$ python3 -q
>>> import numpy as np
>>> np.set_printoptions(precision=2, suppress=True, linewidth=160)
>>> rnd = lambda a: np.round(a, 2) + 0
>>> W0 = np.load("m.npy")
>>> W0
array([[0, 0, 0, 0, 0, 0, 0, 1, 0],
       [0, 0, 0, 0, 0, 1, 0, 0, 0],
       [0, 0, 1, 0, 0, 0, 0, 0, 0],
       [0, 1, 0, 0, 0, 0, 0, 0, 0],
       [0, 0, 0, 1, 0, 0, 0, 0, 0],
       [1, 0, 0, 0, 0, 0, 0, 0, 0],
       [0, 0, 0, 0, 1, 0, 0, 0, 0],
       [0, 0, 0, 0, 0, 0, 0, 0, 1],
       [0, 0, 0, 0, 0, 0, 1, 0, 0]])
>>> vec = np.array([3, 2, 3, 2, 3, 0, 2, 3, 1])
>>> print(rnd(np.linalg.norm(vec)), rnd(np.linalg.norm(W0 @ vec)))
7.0 7.0
>>> rnd(np.sort(np.abs(np.degrees(np.angle(np.linalg.eigvals(W0))))))
array([  0.,   0.,  45.,  45.,  90.,  90., 135., 135., 180.])
>>> rnd(np.linalg.det(W0))
np.float64(-1.0)
>>> rnd(np.linalg.inv(W0))
array([[0., 0., 0., 0., 0., 1., 0., 0., 0.],
       [0., 0., 0., 1., 0., 0., 0., 0., 0.],
       [0., 0., 1., 0., 0., 0., 0., 0., 0.],
       [0., 0., 0., 0., 1., 0., 0., 0., 0.],
       [0., 0., 0., 0., 0., 0., 1., 0., 0.],
       [0., 1., 0., 0., 0., 0., 0., 0., 0.],
       [0., 0., 0., 0., 0., 0., 0., 0., 1.],
       [1., 0., 0., 0., 0., 0., 0., 0., 0.],
       [0., 0., 0., 0., 0., 0., 0., 1., 0.]])
>>> W0.sum(axis=1)
array([1, 1, 1, 1, 1, 1, 1, 1, 1])
>>> print(rnd(np.sort(np.abs(np.linalg.eigvals(W0)))[::-1]))
[1. 1. 1. 1. 1. 1. 1. 1. 1.]
>>> pr = np.eye(9)[6]
>>> for _ in range(5):
...     pr = pr @ W0
...     print(pr.round(2))
... 
[0. 0. 0. 0. 1. 0. 0. 0. 0.]
[0. 0. 0. 1. 0. 0. 0. 0. 0.]
[0. 1. 0. 0. 0. 0. 0. 0. 0.]
[0. 0. 0. 0. 0. 1. 0. 0. 0.]
[1. 0. 0. 0. 0. 0. 0. 0. 0.]
>>> rng = np.random.default_rng(494340)
>>> other = W0 + rng.integers(-2, 3, (9, 1)) @ rng.integers(-2, 3, (1, 9))
>>> other
array([[ 0,  0,  0,  0,  0,  0,  0,  1,  0],
       [ 2,  2, -2, -2,  2,  1,  0,  0, -2],
       [ 0,  0,  1,  0,  0,  0,  0,  0,  0],
       [ 1,  2, -1, -1,  1,  0,  0,  0, -1],
       [-2, -2,  2,  3, -2,  0,  0,  0,  2],
       [ 3,  2, -2, -2,  2,  0,  0,  0, -2],
       [-1, -1,  1,  1,  0,  0,  0,  0,  1],
       [-2, -2,  2,  2, -2,  0,  0,  0,  3],
       [ 1,  1, -1, -1,  1,  0,  1,  0, -1]])
>>> np.abs(other - W0).sum(axis=1)
array([ 0, 12,  0,  6, 12, 12,  6, 12,  6])
>>> other - W0
array([[ 0,  0,  0,  0,  0,  0,  0,  0,  0],
       [ 2,  2, -2, -2,  2,  0,  0,  0, -2],
       [ 0,  0,  0,  0,  0,  0,  0,  0,  0],
       [ 1,  1, -1, -1,  1,  0,  0,  0, -1],
       [-2, -2,  2,  2, -2,  0,  0,  0,  2],
       [ 2,  2, -2, -2,  2,  0,  0,  0, -2],
       [-1, -1,  1,  1, -1,  0,  0,  0,  1],
       [-2, -2,  2,  2, -2,  0,  0,  0,  2],
       [ 1,  1, -1, -1,  1,  0,  0,  0, -1]])
>>> rnd(np.linalg.svd(other - W0, compute_uv=False))
array([10.68,  0.  ,  0.  ,  0.  ,  0.  ,  0.  ,  0.  ,  0.  ,  0.  ])
>>> feats = np.loadtxt("out10.csv", delimiter=",")
>>> rnd(feats)
array([[ 0.15,  2.1 , -0.03, -1.94,  0.9 ],
       [ 0.1 , -1.91,  1.99,  1.02,  0.62],
       [ 0.2 ,  1.87,  0.53, -1.93,  1.21],
       [-0.28, -0.98, -1.68,  1.55, -1.66],
       [-0.28, -0.98, -1.68,  1.54, -1.66],
       [ 0.  ,  2.21, -1.29, -1.56,  0.03],
       [-0.28, -0.7 , -1.91,  1.37, -1.7 ],
       [ 0.25, -0.66,  2.47, -0.32,  1.52],
       [ 0.07, -2.04,  1.79,  1.21,  0.41],
       [ 0.28,  0.19,  2.22, -1.02,  1.71],
       [ 0.25,  1.48,  1.14, -1.8 ,  1.49],
       [-0.26, -1.24, -1.43,  1.69, -1.59],
       [ 0.24, -0.84,  2.48, -0.16,  1.44],
       [ 0.29,  0.49,  2.05, -1.23,  1.72],
       [-0.03,  2.15, -1.54, -1.41, -0.19],
       [ 0.03,  2.23, -1.13, -1.64,  0.15],
       [-0.28,  0.09, -2.34,  0.8 , -1.67],
       [ 0.29,  0.49,  2.05, -1.23,  1.72],
       [-0.06, -2.25,  0.89,  1.74, -0.33],
       [-0.29, -0.62, -1.96,  1.32, -1.71],
       [-0.08,  2.  , -1.86, -1.15, -0.48],
       [ 0.04, -2.11,  1.63,  1.34,  0.27],
       [ 0.1 , -1.92,  1.97,  1.03,  0.6 ],
       [ 0.28,  0.14,  2.24, -0.98,  1.7 ],
       [ 0.12, -1.83,  2.07,  0.91,  0.71],
       [ 0.28, -0.02,  2.32, -0.85,  1.68],
       [-0.18,  1.48, -2.33, -0.49, -1.06],
       [-0.02,  2.18, -1.45, -1.47, -0.11],
       [-0.11, -2.19,  0.37,  1.89, -0.69],
       [-0.27,  0.32, -2.41,  0.61, -1.62],
       [-0.01, -2.21,  1.28,  1.57, -0.03],
       [ 0.25,  1.5 ,  1.11, -1.81,  1.47]])
>>> cen = feats - feats.mean(axis=0)
>>> Uu, sv, Vt = np.linalg.svd(cen, full_matrices=False)
>>> np.abs(Uu[:, 0]).argmax()
np.int64(29)
>>> np.linalg.matrix_rank(cen)
np.int64(2)
>>> print(rnd(cen.mean(axis=0)))
[0. 0. 0. 0. 0.]
>>> print(rnd(sv ** 2 / (sv ** 2).sum()))
[0.52 0.48 0.   0.   0.  ]
>>> print(rnd(sv))
[12.14 11.75  0.    0.    0.  ]
>>> np.searchsorted(np.cumsum(sv ** 2) / (sv ** 2).sum(), 0.9) + 1
np.int64(2)
>>> (np.sign(Uu[:, 0]) == np.sign(Uu[0, 0])).astype(int)
array([1, 0, 0, 1, 1, 1, 1, 0, 0, 0, 0, 1, 0, 0, 1, 1, 1, 0, 0, 1, 1, 0, 0, 0, 0, 0, 1, 1, 1, 1, 0, 0])
>>> rnd(np.trace(np.linalg.pinv(feats) @ feats))
np.float64(2.0)
>>> np.linalg.lstsq(feats[:-1].T, feats[-1])[2]
np.int32(2)
>>> np.allclose(feats[:-1].T @ np.linalg.lstsq(feats[:-1].T, feats[-1])[0], feats[-1])
True
